>>> import numpy as np
>>> import numpy.linalg as la
>>> np.set_printoptions(suppress=True, linewidth=200)
>>> rnd = lambda a: np.round(a, 3) + 0
>>> F = np.array([[9, -1, -1, -1, -5], [9, -1, -1, -1, -5]])
>>> F
array([[ 9, -1, -1, -1, -5],
       [ 9, -1, -1, -1, -5]])
>>> print(la.matrix_rank(F, rtol=0.1))
1
>>> W = np.array([[0, 2, 1, 0, 2, 1],
...     [1, 1, 0, 0, 0, 0],
...     [2, 2, 0, 1, 1, 0],
...     [0, 1, 0, 0, 2, 2],
...     [0, 2, 1, 1, 2, 2]])
>>> coef = np.array([3, 0, -1, -2, 2, -3])
>>> H = np.maximum(F @ W + coef, 0)
>>> (H > 0).mean(axis=0)
array([0., 1., 1., 0., 1., 0.])
>>> (H > 0).astype(int)
array([[0, 1, 1, 0, 1, 0],
       [0, 1, 1, 0, 1, 0]])
>>> la.matrix_rank(H)
np.int64(1)
>>> cent = np.array([[-1, -5, -3],
...     [-1, -4, -4],
...     [2, 0, 4],
...     [-4, 3, 1],
...     [-4, 3, -3],
...     [-2, 2, 0]])
>>> (H @ cent).round(6).argmax(axis=1)
array([1, 1])
>>> rank = la.matrix_rank(F)
>>> rank
np.int64(1)
>>> null = la.svd(F)[2][rank:].T
>>> print(np.allclose(F @ null, 0))
True
>>> la.matrix_rank(F.T @ F), la.matrix_rank(F @ F.T)
(np.int64(1), np.int64(1))
>>> print(rnd(F @ null))
[[0. 0. 0. 0.]
 [0. 0. 0. 0.]]
>>> [int(la.matrix_rank(F[:, :j + 1])) for j in range(5)]
[1, 1, 1, 1, 1]
>>> print(null.shape)
(5, 4)
>>> left, sigma, Vt = la.svd(F)
>>> vecs = Vt[:(sigma > 1e-8).sum()]
>>> rng = np.random.default_rng(39734)
>>> x = F[1] + 4 * F[0] + rng.integers(2) * np.eye(5)[0]
>>> x
array([ 45.,  -5.,  -5.,  -5., -25.])
>>> rnd(vecs.T @ vecs)
array([[ 0.743, -0.083, -0.083, -0.083, -0.413],
       [-0.083,  0.009,  0.009,  0.009,  0.046],
       [-0.083,  0.009,  0.009,  0.009,  0.046],
       [-0.083,  0.009,  0.009,  0.009,  0.046],
       [-0.413,  0.046,  0.046,  0.046,  0.229]])
>>> print(rnd(la.norm(x - vecs.T @ vecs @ x)))
0.0
